>>> import numpy as np
>>> from numpy import linalg as LA
>>> np.set_printoptions(precision=1, suppress=True, linewidth=160, floatmode="fixed")
>>> rd = lambda a: np.round(a, 1) + 0
>>> E, _ = LA.qr(np.array([[0.3, 0.5, 0.2], [1.6, -0.3, 0.7], [-1.1, -0.6, -0.9]]))
>>> rd(E)
array([[-0.2,  0.6,  0.8],
       [-0.8, -0.5,  0.2],
       [ 0.6, -0.6,  0.6]])
>>> Q = E.astype(float).copy()
>>> for j in range(3):
...     Q[:, j] -= Q[:, :j] @ (Q[:, :j].T @ Q[:, j])
...     Q[:, j] /= LA.norm(Q[:, j])
... 
>>> rd(Q)
array([[-0.2,  0.6,  0.8],
       [-0.8, -0.5,  0.2],
       [ 0.6, -0.6,  0.6]])
>>> th = np.radians(36)
>>> R = np.eye(3)
>>> R[0, 0] = R[1, 1] = np.cos(th)
>>> R[0, 1], R[1, 0] = -np.sin(th), np.sin(th)
>>> rd(R)
array([[ 0.8, -0.6,  0.0],
       [ 0.6,  0.8,  0.0],
       [ 0.0,  0.0,  1.0]])
>>> M2 = E @ R.T
>>> rd(LA.svd(E, compute_uv=False)), rd(LA.svd(M2, compute_uv=False))
(array([1.0, 1.0, 1.0]), array([1.0, 1.0, 1.0]))
>>> rd(M2)
array([[-0.5,  0.4,  0.8],
       [-0.3, -0.9,  0.2],
       [ 0.8, -0.2,  0.6]])
>>> rd(np.abs(M2 - E).max(axis=0))
array([0.5, 0.4, 0.0])
>>> rng = np.random.default_rng(1844)
>>> M2 = E + rng.integers(-2, 3, (3, 2)) @ rng.integers(-2, 3, (2, 3))
>>> rd(M2)
array([[ 1.8,  4.6, -1.2],
       [ 3.2, -0.5, -3.8],
       [ 6.6,  3.4, -5.4]])
>>> rd(LA.svd(M2 - E, compute_uv=False))
array([11.5,  3.4,  0.0])
>>> np.abs(M2 - E).sum(axis=1)
array([ 8.0,  8.0, 16.0])
>>> LA.matrix_rank(M2 - E, tol=1e-8)
np.int64(2)
>>> rd(E - E[0])
array([[ 0.0,  0.0,  0.0],
       [-0.7, -1.1, -0.6],
       [ 0.7, -1.2, -0.2]])
>>> np.count_nonzero(E)
np.int64(9)
>>> rd(LA.norm(E))
np.float64(1.7)
>>> rd(np.diff(E, axis=0))
array([[-0.7, -1.1, -0.6],
       [ 1.4, -0.1,  0.3]])
>>> LA.matrix_rank(E)
np.int64(3)
>>> M2 = E / np.sqrt((E ** 2).mean(axis=1, keepdims=True))
>>> rd(M2[2])
array([ 1.0, -1.1,  1.0])
>>> rd(E - E.mean(axis=1, keepdims=True))
array([[-0.6,  0.2,  0.4],
       [-0.4, -0.2,  0.6],
       [ 0.4, -0.8,  0.4]])
>>> LA.matrix_rank(E - E.mean(axis=1, keepdims=True))
np.int64(2)
>>> feats = np.loadtxt("sample2.csv", delimiter=",")
>>> rd(feats)
array([[-0.5, -0.1,  0.7, -0.5, -0.1],
       [-0.1, -0.7,  0.1,  0.0,  0.7],
       [-0.3, -0.7, -0.4,  0.1, -0.6],
       [-0.7,  0.3, -0.5, -0.2,  0.3],
       [-0.4,  0.1,  0.3,  0.9,  0.0]])
>>> np.allclose(feats @ feats.T, feats.T @ feats)
True
>>> rd(np.sort(np.abs(LA.eigvals(feats))))
array([1.0, 1.0, 1.0, 1.0, 1.0])
>>> rd((feats + feats.T) / 2)
array([[-0.5, -0.1,  0.2, -0.6, -0.3],
       [-0.1, -0.7, -0.3,  0.2,  0.4],
       [ 0.2, -0.3, -0.4, -0.2, -0.1],
       [-0.6,  0.2, -0.2, -0.2,  0.6],
       [-0.3,  0.4, -0.1,  0.6,  0.0]])
>>> np.allclose(feats, feats.T)
False
>>> vec = np.array([0, 0, -2, 2, -3])
>>> rd(feats @ vec)
array([-2.0, -2.3,  2.6, -0.4,  1.1])
>>> rd((feats * vec).sum(axis=1))
array([-2.0, -2.3,  2.6, -0.4,  1.1])
>>> (feats @ vec).argmax()
np.int64(2)
>>> rd(feats * vec)
array([[ 0.0,  0.0, -1.5, -0.9,  0.4],
       [ 0.0,  0.0, -0.1,  0.1, -2.2],
       [ 0.0,  0.0,  0.7,  0.1,  1.7],
       [ 0.0,  0.0,  1.0, -0.4, -0.9],
       [ 0.0,  0.0, -0.6,  1.7,  0.0]])
>>> LA.norm(feats @ vec) <= LA.norm(feats, 2) * LA.norm(vec) + 1e-9
np.True_
>>> rd(np.einsum("ij,j->i", feats, vec))
array([-2.0, -2.3,  2.6, -0.4,  1.1])
>>> m1 = np.array([[0, 0, 0, 0, 0, 0],
...     [2, 5, 0, 0, 0, 0],
...     [4, 2, 0, 0, 0, 0],
...     [5, 2, 3, 1, 0, 0],
...     [3, 2, 1, 4, 1, 0],
...     [4, 0, 2, 0, 3, 5]])
>>> # triangular
>>> U, s, vt = LA.svd(m1)
>>> np.argmax(s[:-1] / (s[1:] + 1e-6)) + 1
np.int64(5)
>>> M2 = U[:, :5] @ np.diag(s[:5]) @ vt[:5]
>>> rd(LA.norm(m1 - M2) / LA.norm(m1))
np.float64(0.0)
>>> rd(np.abs(m1 - M2).max())
np.float64(0.0)
>>> mat = np.load("m.npy")
>>> mat
array([[ 1.0, -3.0,  0.0,  0.0],
       [-3.0, -1.0, -3.0,  0.0],
       [ 0.0, -3.0,  2.0, -3.0],
       [ 0.0,  0.0, -3.0,  1.0]])
>>> # equal to its transpose
>>> [round(float(LA.det(mat[:i, :i])), 2) + 0 for i in range(1, 5)]
[1.0, -10.0, -29.0, 61.0]
>>> rd(LA.eigvalsh(mat).min())
np.float64(-4.5)
>>> np.all(LA.eigvalsh(mat) > 0)
np.False_
>>> rd(LA.det(2 * mat)), rd(LA.det(mat))
(np.float64(976.0), np.float64(61.0))
>>> rd(np.poly(mat))
array([  1.0,  -3.0, -26.0,  48.0,  61.0])
>>> np.einsum("ij,ji->", mat, mat)
np.float64(61.0)
>>> rd(LA.eigvals(mat).sum().real)
np.float64(3.0)
>>> K = np.load("run5.npy")
>>> K
array([[6.0, 5.0, 0.0, 0.0, 5.0, 5.0, 5.0],
       [5.0, 6.0, 0.0, 0.0, 5.0, 5.0, 5.0],
       [0.0, 0.0, 6.0, 0.0, 0.0, 0.0, 0.0],
       [0.0, 0.0, 0.0, 6.0, 0.0, 0.0, 0.0],
       [5.0, 5.0, 0.0, 0.0, 6.0, 5.0, 5.0],
       [5.0, 5.0, 0.0, 0.0, 5.0, 6.0, 5.0],
       [5.0, 5.0, 0.0, 0.0, 5.0, 5.0, 6.0]])
>>> # symmetric, so the eigenvalues are real
>>> vec = np.ones(7)
>>> for _ in range(7):
...     vec = K @ vec
...     vec /= LA.norm(vec)
...     print(round(vec @ K @ vec, 1))
... 
25.6
26.0
26.0
26.0
26.0
26.0
26.0
>>> rd(vec)
array([0.4, 0.4, 0.0, 0.0, 0.4, 0.4, 0.4])
>>> vec = np.array([7, -7, -6])
>>> target = E @ vec
>>> c, lr = np.zeros(3), 1 / LA.norm(E, 2) ** 2
>>> for i in range(5):
...     c -= lr * E.T @ (E @ c - target)
...     if i % 1 == 0: print(i, round(LA.norm(E @ c - target), 1))
... 
0 0.0
1 0.0
2 0.0
3 0.0
4 0.0
>>> rd(LA.cond(E))
np.float64(1.0)
>>> rd(c)
array([ 7.0, -7.0, -6.0])
>>> M2 = K + rng.integers(-2, 3, (7, 3)) @ rng.integers(-2, 3, (3, 7))
>>> M2
array([[ 3.0,  8.0, -6.0,  0.0,  5.0, 10.0, -1.0],
       [-1.0, 12.0,  2.0,  1.0,  1.0,  9.0,  7.0],
       [-6.0,  6.0,  6.0,  6.0,  0.0,  2.0,  0.0],
       [ 0.0,  0.0,  2.0,  1.0, -4.0,  2.0,  2.0],
       [ 8.0,  2.0,  4.0, -4.0,  4.0,  3.0,  9.0],
       [ 9.0,  1.0,  2.0,  3.0,  9.0,  0.0,  7.0],
       [ 0.0, 10.0,  6.0,  2.0,  1.0,  6.0, 12.0]])
>>> M2 - K
array([[-3.0,  3.0, -6.0,  0.0,  0.0,  5.0, -6.0],
       [-6.0,  6.0,  2.0,  1.0, -4.0,  4.0,  2.0],
       [-6.0,  6.0,  0.0,  6.0,  0.0,  2.0,  0.0],
       [ 0.0,  0.0,  2.0, -5.0, -4.0,  2.0,  2.0],
       [ 3.0, -3.0,  4.0, -4.0, -2.0, -2.0,  4.0],
       [ 4.0, -4.0,  2.0,  3.0,  4.0, -6.0,  2.0],
       [-5.0,  5.0,  6.0,  2.0, -4.0,  1.0,  6.0]])
>>> LA.matrix_rank(M2 - K, tol=1e-8)
np.int64(3)
